% python3 -q
>>> import numpy as np
>>> from numpy import linalg as LA
>>> np.set_printoptions(precision=3, suppress=True, linewidth=100)
>>> F = np.array([[2, 3, 0, 3],
...     [1, 1, 3, 1],
...     [2, 4, 5, 1],
...     [3, 4, 3, 4],
...     [3, 5, 2, 4],
...     [3, 4, 3, 4],
...     [0, 0, 0, 0],
...     [1, 3, 2, 0],
...     [3, 6, 2, 3],
...     [4, 6, 5, 5],
...     [1, 2, 2, 1],
...     [2, 3, 0, 3],
...     [0, 0, 0, 0],
...     [3, 4, 3, 4]])
>>> F
array([[2, 3, 0, 3],
       [1, 1, 3, 1],
       [2, 4, 5, 1],
       [3, 4, 3, 4],
       [3, 5, 2, 4],
       [3, 4, 3, 4],
       [0, 0, 0, 0],
       [1, 3, 2, 0],
       [3, 6, 2, 3],
       [4, 6, 5, 5],
       [1, 2, 2, 1],
       [2, 3, 0, 3],
       [0, 0, 0, 0],
       [3, 4, 3, 4]])
>>> # rows 3 and 5 are equal
>>> U, sv, Vt = LA.svd(F)
>>> np.argmax(sv[:-1] / (sv[1:] + 1e-6)) + 1
np.int64(3)
>>> sv
array([21.343,  5.133,  2.845,  0.192])
>>> B = U[:, :3] @ np.diag(sv[:3]) @ Vt[:3]
>>> LA.matrix_rank(B)
np.int64(3)
>>> LA.matrix_rank(F, rtol=0.05)
np.int64(3)
>>> round(np.abs(F - B).max(), 3)
np.float64(0.102)
>>> LA.matrix_rank(F, rtol=0.1)
np.int64(3)
>>> np.argsort(-LA.norm(F, axis=0).round(6), kind="stable")[:3]
array([1, 3, 2])
>>> LA.cond(F) > 100
np.True_
>>> proj = F @ LA.solve(F.T @ F, F.T)
>>> np.round(LA.eigvalsh(proj), 3) + 0
array([0., 0., 0., 0., 0., 0., 0., 0., 0., 0., 1., 1., 1., 1.])
>>> proj @ F[:, 1]
array([3., 1., 4., 4., 5., 4., 0., 3., 6., 6., 2., 3., 0., 4.])
>>> X = np.load("out13.npy")
>>> X
array([[-1,  0,  0,  0,  0,  0],
       [ 0,  1,  0, -1,  0,  0],
       [-1,  0,  2,  0,  0,  2],
       [ 0, -1,  0,  1,  0,  0],
       [ 0,  0,  0,  0,  0,  0],
       [ 0,  0,  2,  0,  0,  0]])
>>> U, sv, Vt = LA.svd(X)
>>> sv.round(3) + 0
array([3.36 , 2.   , 1.414, 0.842, 0.   , 0.   ])
>>> np.argmax(sv[:-1] / (sv[1:] + 1e-6)) + 1
np.int64(4)
>>> B = U[:, :4] @ np.diag(sv[:4]) @ Vt[:4]
>>> round(np.abs(X - B).max(), 3)
np.float64(0.0)
>>> round(LA.norm(X - B, 2), 3), round(float(sv[4]), 3)
(np.float64(0.0), 0.0)
>>> LA.matrix_rank(X, rtol=0.05)
np.int64(4)
